$ python3 -q
>>> import numpy as np
>>> np.set_printoptions(precision=3, suppress=True, linewidth=100, floatmode="fixed")
>>> mat = np.load("m.npy")
>>> mat
array([[ 4.000,  2.000,  2.000,  0.000,  0.000,  0.000,  0.000,  0.000,  0.000,  0.000],
       [ 0.000,  2.000,  4.000,  0.000,  0.000,  0.000,  0.000,  0.000,  0.000,  0.000],
       [ 3.000,  5.000,  1.000,  0.000,  0.000,  0.000,  0.000,  0.000,  0.000,  0.000],
       [ 0.000,  0.000,  0.000, -5.000, -7.000, -9.000,  2.000,  8.000,  7.000,  2.000],
       [ 0.000,  0.000,  0.000, -6.000, -9.000,  1.000, -9.000, -3.000,  5.000,  8.000],
       [ 0.000,  0.000,  0.000,  9.000,  2.000, -2.000, -2.000,  6.000,  8.000,  5.000],
       [ 0.000,  0.000,  0.000,  1.000,  2.000,  8.000, -7.000, -5.000,  3.000, -9.000],
       [ 0.000,  0.000,  0.000, -5.000,  7.000, -1.000,  8.000, -1.000,  4.000, -3.000],
       [ 0.000,  0.000,  0.000,  4.000, -7.000, -4.000,  5.000,  9.000, -3.000, -3.000],
       [ 0.000,  0.000,  0.000,  5.000, -6.000, -4.000, -4.000,  3.000,  3.000, -3.000]])
>>> Y = mat / np.sqrt((mat ** 2).mean(axis=1, keepdims=True))
>>> np.linalg.norm(Y, axis=1)
array([3.162, 3.162, 3.162, 3.162, 3.162, 3.162, 3.162, 3.162, 3.162, 3.162])
>>> np.linalg.matrix_rank(Y) == np.linalg.matrix_rank(mat)
np.True_
>>> np.linalg.matrix_rank(mat - mat.mean(axis=1, keepdims=True))
np.int64(9)
>>> x = np.array([2, 1, 1, -2, -2, 1, 1, 2, 2, 1])
>>> h = np.maximum(mat @ x, 0)
>>> h
array([12.000,  6.000, 12.000, 49.000, 34.000,  7.000,  0.000,  6.000, 16.000,  3.000])
>>> M = np.loadtxt("block8.csv", delimiter=",")
>>> M
array([[  6.811,  -1.386,  -8.197,  -2.817, -13.299,   2.724,  -9.605],
       [  3.733,   8.110,   4.378,  -2.469, -13.150,  10.594,   3.143],
       [  3.540,  -8.103, -11.642,  -0.693,  -2.032,  -6.159, -11.989],
       [ -5.532,  -5.836,  -0.304,   3.014,  15.401,  -9.355,   1.203],
       [ -5.114,  -6.526,  -1.412,   2.905,  14.986,  -9.810,   0.040],
       [  6.509,  -3.021,  -9.530,  -2.515, -11.587,   0.862, -10.787],
       [ -3.335,  -8.429,  -5.094,   2.329,  12.530, -10.678,  -3.929],
       [  3.654,   8.177,   4.522,  -2.442, -13.031,  10.615,   3.301],
       [  0.711,   9.502,   8.792,  -1.300,  -7.762,  10.182,   8.141],
       [  2.934,  -8.562, -11.496,  -0.382,  -0.466,  -6.999, -11.687],
       [  2.215,  -8.979, -11.194,  -0.026,   1.312,  -7.865, -11.207],
       [ -6.015,   4.534,  10.550,   2.142,   9.557,   0.991,  11.621],
       [ -0.474,  -9.525,  -9.050,   1.200,   7.284, -10.062,  -8.450],
       [  6.868,  -0.789,  -7.657,  -2.904, -13.813,   3.372,  -9.109],
       [ -5.627,   5.389,  11.016,   1.884,   8.183,   2.104,  11.958],
       [ -6.838,   1.147,   7.984,   2.853,  13.512,  -2.985,   9.411],
       [ -1.733,   9.189,  10.922,  -0.205,  -2.456,   8.374,  10.819],
       [ -3.457,   8.171,  11.629,   0.650,   1.815,   6.280,  11.954],
       [ -6.903,  -0.222,   6.680,   3.024,  14.553,  -4.430,   8.193],
       [ -6.182,  -4.389,   1.793,   3.146,  15.803,  -8.267,   3.366],
       [  3.773,  -7.896, -11.669,  -0.816,  -2.655,  -5.806, -12.077],
       [  1.178,   9.424,   8.246,  -1.496,  -8.687,  10.387,   7.498],
       [ -3.258,   8.330,  11.587,   0.547,   1.293,   6.564,  11.861],
       [  2.311,  -8.930, -11.242,  -0.073,   1.078,  -7.756, -11.278],
       [  6.488,   3.410,  -3.078,  -3.177, -15.794,   7.448,  -4.666],
       [ -5.443,   5.736,  11.179,   1.768,   7.568,   2.573,  12.062],
       [  3.563,  -8.083, -11.645,  -0.705,  -2.093,  -6.125, -11.998],
       [  2.706,   8.837,   6.131,  -2.099, -11.488,  10.715,   5.081],
       [ -5.940,   4.718,  10.657,   2.090,   9.278,   1.225,  11.702],
       [ -0.612,  -9.513,  -8.901,   1.259,   7.564, -10.134,  -8.271],
       [  1.252,   9.408,   8.156,  -1.526,  -8.830,  10.415,   7.393],
       [ -5.687,  -5.539,   0.148,   3.051,  15.530,  -9.146,   1.673],
       [  5.055,   6.614,   1.559,  -2.888, -14.921,   9.863,   0.115],
       [  5.832,   5.239,  -0.593,  -3.083, -15.635,   8.926,  -2.134],
       [ -1.089,   9.390,  10.480,  -0.506,  -3.933,   8.973,  10.226],
       [ -1.086,   9.391,  10.477,  -0.508,  -3.940,   8.975,  10.223],
       [  5.551,  -5.537, -11.087,  -1.836,  -7.925,  -2.302, -12.005],
       [  3.961,  -7.715, -11.676,  -0.917,  -3.168,  -5.506, -12.135],
       [ -3.999,   7.677,  11.676,   0.938,   3.273,   5.443,  12.145],
       [  0.273,  -9.522,  -9.795,   0.875,   5.722,  -9.604,  -9.358],
       [  2.686,  -8.721, -11.406,  -0.258,   0.158,  -7.313, -11.535]])
>>> rank = np.linalg.matrix_rank(M)
>>> rank
np.int64(2)
>>> ns = np.linalg.svd(M)[2][rank:].T
>>> [int(np.linalg.matrix_rank(M[:, :j + 1])) for j in range(7)]
[1, 2, 2, 2, 2, 2, 2]
>>> np.allclose(M @ ns, 0)
True
>>> np.linalg.matrix_rank(M.T @ M), np.linalg.matrix_rank(M @ M.T)
(np.int64(2), np.int64(2))
>>> [int(np.linalg.matrix_rank(M[:i])) for i in range(1, len(M) + 1)]
[1, 2, 2, 2, 2, 2, 2, 2, 2, 2, 2, 2, 2, 2, 2, 2, 2, 2, 2, 2, 2, 2, 2, 2, 2, 2, 2, 2, 2, 2, 2, 2, 2, 2, 2, 2, 2, 2, 2, 2, 2]
>>> ns.shape
(7, 5)
